In [1]: import numpy as np

In [2]: np.set_printoptions(suppress=True, linewidth=140)

In [3]: E = np.array([[9, 6, 9, 6, 9, 6],
   ...:     [0, 4, 0, 4, 0, 4],
   ...:     [3, 6, 3, 6, 3, 6],
   ...:     [9, 6, 9, 6, 9, 6],
   ...:     [0, 4, 0, 4, 0, 4],
   ...:     [3, 6, 3, 6, 3, 6]])

In [4]: # row 3 repeats row 0

In [5]: print(E @ E)
[[180 240 180 240 180 240]
 [ 48  64  48  64  48  64]
 [108 144 108 144 108 144]
 [180 240 180 240 180 240]
 [ 48  64  48  64  48  64]
 [108 144 108 144 108 144]]

In [6]: print((E - E.T) / 2)
[[ 0.   3.   3.  -1.5  4.5  1.5]
 [-3.   0.  -3.  -1.  -2.  -1. ]
 [-3.   3.   0.  -1.5  1.5  1.5]
 [ 1.5  1.   1.5  0.   2.5  0. ]
 [-4.5  2.  -1.5 -2.5  0.   0.5]
 [-1.5  1.  -1.5  0.  -0.5  0. ]]

In [7]: print(np.round(np.abs(np.linalg.eigvals(E)).max(), 2))
28.0

In [8]: print(np.allclose(E, E.T))
False

In [9]: print(np.trace(E))
28

In [10]: print(np.allclose(E @ E.T, E.T @ E))
False

In [11]: print(np.round(np.trace(np.linalg.pinv(E) @ E), 2))
2.0

In [12]: print(np.allclose(E[:-1].T @ np.linalg.lstsq(E[:-1].T, E[-1])[0], E[-1]))
True

In [13]: print(np.round(E @ np.linalg.pinv(E) @ E, 2) + 0)
[[9. 6. 9. 6. 9. 6.]
 [0. 4. 0. 4. 0. 4.]
 [3. 6. 3. 6. 3. 6.]
 [9. 6. 9. 6. 9. 6.]
 [0. 4. 0. 4. 0. 4.]
 [3. 6. 3. 6. 3. 6.]]

In [14]: mat = np.array([[1, 3, 3, 1, 1, 0, 3, 3, 2, 3],
    ...:     [1, 2, 2, 0, 3, 1, 2, 2, 1, 0],
    ...:     [3, 1, 0, 3, 2, 3, 1, 2, 0, 2],
    ...:     [3, 1, 3, 0, 2, 3, 2, 2, 0, 3],
    ...:     [0, 1, 0, 3, 2, 2, 2, 1, 3, 0]])

In [15]: print(mat)
[[1 3 3 1 1 0 3 3 2 3]
 [1 2 2 0 3 1 2 2 1 0]
 [3 1 0 3 2 3 1 2 0 2]
 [3 1 3 0 2 3 2 2 0 3]
 [0 1 0 3 2 2 2 1 3 0]]

In [16]: print(np.linalg.norm(mat, axis=1).argmax())
0

In [17]: print(round(np.linalg.norm(mat, 1), 2), round(np.linalg.norm(mat, np.inf), 2))
10.0 20.0

In [18]: print(round(float(np.linalg.norm(mat[0], 1)), 2), round(np.linalg.norm(mat[0], np.inf), 2))
20.0 3.0

In [19]: th = np.radians(85)

In [20]: R = np.eye(10)

In [21]: R[7, 7] = R[5, 5] = np.cos(th)

In [22]: R[7, 5], R[5, 7] = -np.sin(th), np.sin(th)

In [23]: print(R.round(2))
[[ 1.    0.    0.    0.    0.    0.    0.    0.    0.    0.  ]
 [ 0.    1.    0.    0.    0.    0.    0.    0.    0.    0.  ]
 [ 0.    0.    1.    0.    0.    0.    0.    0.    0.    0.  ]
 [ 0.    0.    0.    1.    0.    0.    0.    0.    0.    0.  ]
 [ 0.    0.    0.    0.    1.    0.    0.    0.    0.    0.  ]
 [ 0.    0.    0.    0.    0.    0.09  0.    1.    0.    0.  ]
 [ 0.    0.    0.    0.    0.    0.    1.    0.    0.    0.  ]
 [ 0.    0.    0.    0.    0.   -1.    0.    0.09  0.    0.  ]
 [ 0.    0.    0.    0.    0.    0.    0.    0.    1.    0.  ]
 [ 0.    0.    0.    0.    0.    0.    0.    0.    0.    1.  ]]

In [24]: Y = mat @ R.T

In [25]: print(np.allclose(np.linalg.norm(mat, axis=1), np.linalg.norm(Y, axis=1)))
True

In [26]: print(np.allclose(mat @ mat.T, Y @ Y.T))
True

In [27]: print(mat.sum(axis=1))
[20 14 17 19 14]

In [28]: print(np.abs(mat).max())
3

In [29]: print(np.linalg.matrix_rank(mat))
5

In [30]: J = np.load("case7.npy")

In [31]: print(J.round(2) + 0)
[[-0.4   0.38  0.16 -0.18  0.27 -0.63  0.13 -0.38 -0.07]
 [-0.46 -0.17 -0.48  0.07 -0.15  0.07 -0.44 -0.24  0.09]
 [ 0.    0.11 -0.21  0.37 -0.25  0.1   0.67 -0.15 -0.43]
 [ 0.   -0.22 -0.63  0.05 -0.04 -0.37  0.29  0.02  0.37]
 [-0.1   0.1  -0.22 -0.06 -0.04  0.17 -0.29 -0.28 -0.62]
 [-0.26  0.16  0.36  0.38 -0.68 -0.07 -0.1  -0.07  0.26]
 [ 0.16  0.34 -0.11  0.73  0.48  0.02 -0.23 -0.03  0.14]
 [-0.16 -0.12  0.15 -0.07  0.24  0.54  0.29 -0.58  0.37]
 [ 0.69 -0.08  0.   -0.04 -0.23 -0.24 -0.17 -0.59  0.04]
 [-0.13 -0.77  0.31  0.35  0.2  -0.26 -0.02 -0.07 -0.25]]

In [32]: # keeps lengths

In [33]: print(np.round(np.linalg.pinv(J), 2) + 0)
[[-0.4  -0.46  0.    0.   -0.1  -0.26  0.16 -0.16  0.69 -0.13]
 [ 0.38 -0.17  0.11 -0.22  0.1   0.16  0.34 -0.12 -0.08 -0.77]
 [ 0.16 -0.48 -0.21 -0.63 -0.22  0.36 -0.11  0.15  0.    0.31]
 [-0.18  0.07  0.37  0.05 -0.06  0.38  0.73 -0.07 -0.04  0.35]
 [ 0.27 -0.15 -0.25 -0.04 -0.04 -0.68  0.48  0.24 -0.23  0.2 ]
 [-0.63  0.07  0.1  -0.37  0.17 -0.07  0.02  0.54 -0.24 -0.26]
 [ 0.13 -0.44  0.67  0.29 -0.29 -0.1  -0.23  0.29 -0.17 -0.02]
 [-0.38 -0.24 -0.15  0.02 -0.28 -0.07 -0.03 -0.58 -0.59 -0.07]
 [-0.07  0.09 -0.43  0.37 -0.62  0.26  0.14  0.37  0.04 -0.25]]

In [34]: print(np.round(np.linalg.norm(J, axis=0), 2))
[1. 1. 1. 1. 1. 1. 1. 1. 1.]

In [35]: print(round(J[:, 4] @ J[:, 2], 2))
-0.0

In [36]: print(np.round(J.T @ J, 2) + 0)
[[1. 0. 0. 0. 0. 0. 0. 0. 0.]
 [0. 1. 0. 0. 0. 0. 0. 0. 0.]
 [0. 0. 1. 0. 0. 0. 0. 0. 0.]
 [0. 0. 0. 1. 0. 0. 0. 0. 0.]
 [0. 0. 0. 0. 1. 0. 0. 0. 0.]
 [0. 0. 0. 0. 0. 1. 0. 0. 0.]
 [0. 0. 0. 0. 0. 0. 1. 0. 0.]
 [0. 0. 0. 0. 0. 0. 0. 1. 0.]
 [0. 0. 0. 0. 0. 0. 0. 0. 1.]]

In [37]: print(np.round(J @ J.T, 2) + 0)
[[ 1.   -0.03 -0.02  0.03  0.04  0.02  0.    0.01 -0.01  0.  ]
 [-0.03  0.76 -0.14  0.22  0.29  0.13  0.02  0.07 -0.07  0.02]
 [-0.02 -0.14  0.92  0.13  0.17  0.08  0.01  0.04 -0.04  0.01]
 [ 0.03  0.22  0.13  0.8  -0.27 -0.12 -0.02 -0.07  0.06 -0.02]
 [ 0.04  0.29  0.17 -0.27  0.65 -0.16 -0.03 -0.09  0.08 -0.03]
 [ 0.02  0.13  0.08 -0.12 -0.16  0.93 -0.01 -0.04  0.04 -0.01]
 [ 0.    0.02  0.01 -0.02 -0.03 -0.01  1.   -0.01  0.01  0.  ]
 [ 0.01  0.07  0.04 -0.07 -0.09 -0.04 -0.01  0.98  0.02 -0.01]
 [-0.01 -0.07 -0.04  0.06  0.08  0.04  0.01  0.02  0.98  0.01]
 [ 0.    0.02  0.01 -0.02 -0.03 -0.01  0.   -0.01  0.01  1.  ]]

In [38]: Y = np.c_[J[:, :8] @ np.array([[-1, 2, -5, 4, 9, -9, -2, 1],
    ...:     [-5, -9, 5, 3, -7, 7, 0, -7],
    ...:     [-1, 0, -9, 2, 0, 2, -2, 1],
    ...:     [6, -1, 1, 9, -2, -2, 7, 2],
    ...:     [-3, -7, 8, 8, -2, -1, 7, -4],
    ...:     [-1, -2, 9, 7, -9, 9, -6, -5],
    ...:     [7, 5, 4, -8, -7, 3, 9, -6],
    ...:     [-4, 2, 7, -3, -7, -7, 8, -2]]), np.array([-2, 0, -3, -3, -2, 1, 1, 1, 0, 0])]

In [39]: print(Y.round(2))
[[ -0.52  -4.74  -3.45  -3.95   1.01   3.98   3.02  -1.2   -2.  ]
 [  0.54  -1.21   1.8    0.85   1.3    3.07  -4.99   3.75   0.  ]
 [  7.81   3.19   3.38  -2.86  -5.58   3.82   5.53  -3.47  -3.  ]
 [  4.43   4.46   2.28  -6.77   2.63  -5.44   6.28   1.22  -3.  ]
 [ -1.52  -3.1    0.98   2.98   1.11   3.96  -6.04   0.5   -2.  ]
 [  3.15   1.95  -7.79  -1.34  -1.02   3.67  -3.29   3.59   1.  ]
 [ -0.32  -8.12   5.45  14.02  -1.68  -1.49   5.87  -1.44   1.  ]
 [  3.27  -1.65   2.7    3.77  -3.76  10.59  -4.06  -3.53   1.  ]
 [  1.53   2.2  -12.8    1.77  14.86  -5.03  -8.15   5.53   0.  ]
 [  5.6    5.2   -6.92   1.07   6.02  -6.3    4.28   6.98   0.  ]]

In [40]: print(np.linalg.matrix_rank(np.c_[J, Y]))
10

In [41]: print(np.round(np.linalg.lstsq(J, Y[:, 0])[0], 2) + 0)
[-1. -5. -1.  6. -3. -1.  7. -4.  0.]

In [42]: x = np.array([0, 1, 0, 2, 2, -1, -3, -2, 2])

In [43]: y = J @ x

In [44]: print(np.round(np.linalg.solve(J.T @ J, J.T @ y), 2) + 0)
[ 0.  1.  0.  2.  2. -1. -3. -2.  2.]

In [45]: print(y.round(2))
[ 1.41  1.58 -2.29 -0.03 -0.07  0.61  3.78  0.73  1.41  0.28]

In [46]: print(np.round(np.linalg.pinv(J) @ J, 2) + 0)
[[1. 0. 0. 0. 0. 0. 0. 0. 0.]
 [0. 1. 0. 0. 0. 0. 0. 0. 0.]
 [0. 0. 1. 0. 0. 0. 0. 0. 0.]
 [0. 0. 0. 1. 0. 0. 0. 0. 0.]
 [0. 0. 0. 0. 1. 0. 0. 0. 0.]
 [0. 0. 0. 0. 0. 1. 0. 0. 0.]
 [0. 0. 0. 0. 0. 0. 1. 0. 0.]
 [0. 0. 0. 0. 0. 0. 0. 1. 0.]
 [0. 0. 0. 0. 0. 0. 0. 0. 1.]]

In [47]: rng = np.random.default_rng(1179)

In [48]: y = y + 0.02 * rng.normal(size=10)

In [49]: print(y.round(2))
[ 1.4   1.56 -2.3  -0.05 -0.06  0.62  3.76  0.73  1.43  0.27]

In [50]: b, *_ = np.linalg.lstsq(J, y)

In [51]: print([round(float(np.linalg.norm(np.linalg.solve(J.T @ J + lam * np.eye(9), J.T @ y))), 2) for lam in (0, 1, 10, 100)])
[5.18, 2.59, 0.47, 0.05]

In [52]: print(round(float(np.linalg.norm(y - J @ b)), 2))
0.01
